% ipython --no-banner

In [1]: import numpy as np

In [2]: import numpy.linalg as la

In [3]: np.set_printoptions(precision=2, suppress=True, linewidth=200)

In [4]: K = np.load("w.npy")

In [5]: K
Out[5]: 
array([[ 0,  3,  2,  0],
       [-3,  0, -2,  1],
       [-2,  2,  0,  3],
       [ 0, -1, -3,  0]])

In [6]: f, g = K[1], K[2]

In [7]: f @ g
Out[7]: np.int64(9)

In [8]: f @ f
Out[8]: np.int64(14)

In [9]: p = (f @ g) / (f @ f) * f

In [10]: la.matrix_rank(np.outer(f, g))
Out[10]: np.int64(1)

In [11]: B = np.array([[1, 0, 2, 0, -2],
    ...:     [3, -3, -3, 3, 3],
    ...:     [2, 2, -3, -1, -1],
    ...:     [2, -3, -3, -2, -3],
    ...:     [-2, 2, -3, 1, 1]])

In [12]: arr = B - B.T

In [13]: arr
Out[13]: 
array([[ 0, -3,  0, -2,  0],
       [ 3,  0, -5,  6,  1],
       [ 0,  5,  0,  2,  2],
       [ 2, -6, -2,  0, -4],
       [ 0, -1, -2,  4,  0]])

In [14]: Uu, sig, VT = la.svd(arr)

In [15]: vecs = VT[:(sig > 1e-8).sum()]

In [16]: rng = np.random.default_rng(7168)

In [17]: x = arr[0] + 4 * arr[3] + rng.integers(2) * np.eye(5)[1]

In [18]: print(x)
[  8. -27.  -8.  -2. -16.]

In [19]: np.round(la.norm(x - vecs.T @ vecs @ x), 2)
Out[19]: np.float64(0.0)

In [20]: B = np.array([[-3, 0, 3], [-4, -5, -3], [-4, -3, 2], [-2, 1, 5], [3, -4, 3]])

In [21]: np.einsum("ik,kj->ji", arr, B)
Out[21]: 
array([[ 16,   2, -18,  14,   4],
       [ 13,  17, -31,  52,  15],
       [ -1,  32,   1,   8,  19]])

In [22]: np.einsum("ij->j", arr)
Out[22]: array([ 5, -5, -9, 10, -1])

In [23]: print(la.matrix_rank(arr @ B))
3

In [24]: B @ arr
---------------------------------------------------------------------------
ValueError                                Traceback (most recent call last)
Cell In[24], line 1
----> 1 B @ arr

ValueError: matmul: Input operand 1 has a mismatch in its core dimension 0, with gufunc signature (n?,k),(k,m?)->(n?,m?) (size 5 is different from 3)

In [25]: B.T @ arr.T
Out[25]: 
array([[ 16,   2, -18,  14,   4],
       [ 13,  17, -31,  52,  15],
       [ -1,  32,   1,   8,  19]])

In [26]: rank = la.matrix_rank(arr)

In [27]: print(rank)
4

In [28]: N = la.svd(arr)[2][rank:].T

In [29]: np.allclose(arr @ N, 0)
Out[29]: True

In [30]: [int(la.matrix_rank(arr[:i])) for i in range(1, len(arr) + 1)]
Out[30]: [1, 2, 3, 4, 4]

In [31]: la.matrix_rank(arr.T @ arr), la.matrix_rank(arr @ arr.T)
Out[31]: (np.int64(4), np.int64(4))

In [32]: np.round(arr @ N, 2) + 0
Out[32]: 
array([[0.],
       [0.],
       [0.],
       [0.],
       [0.]])

In [33]: [int(la.matrix_rank(np.delete(arr, i, axis=0))) for i in range(5)]
Out[33]: [4, 4, 4, 4, 4]

In [34]: print(N @ N.T)
[[ 0.27 -0.11  0.38  0.16  0.11]
 [-0.11  0.04 -0.15 -0.07 -0.04]
 [ 0.38 -0.15  0.54  0.23  0.15]
 [ 0.16 -0.07  0.23  0.1   0.07]
 [ 0.11 -0.04  0.15  0.07  0.04]]
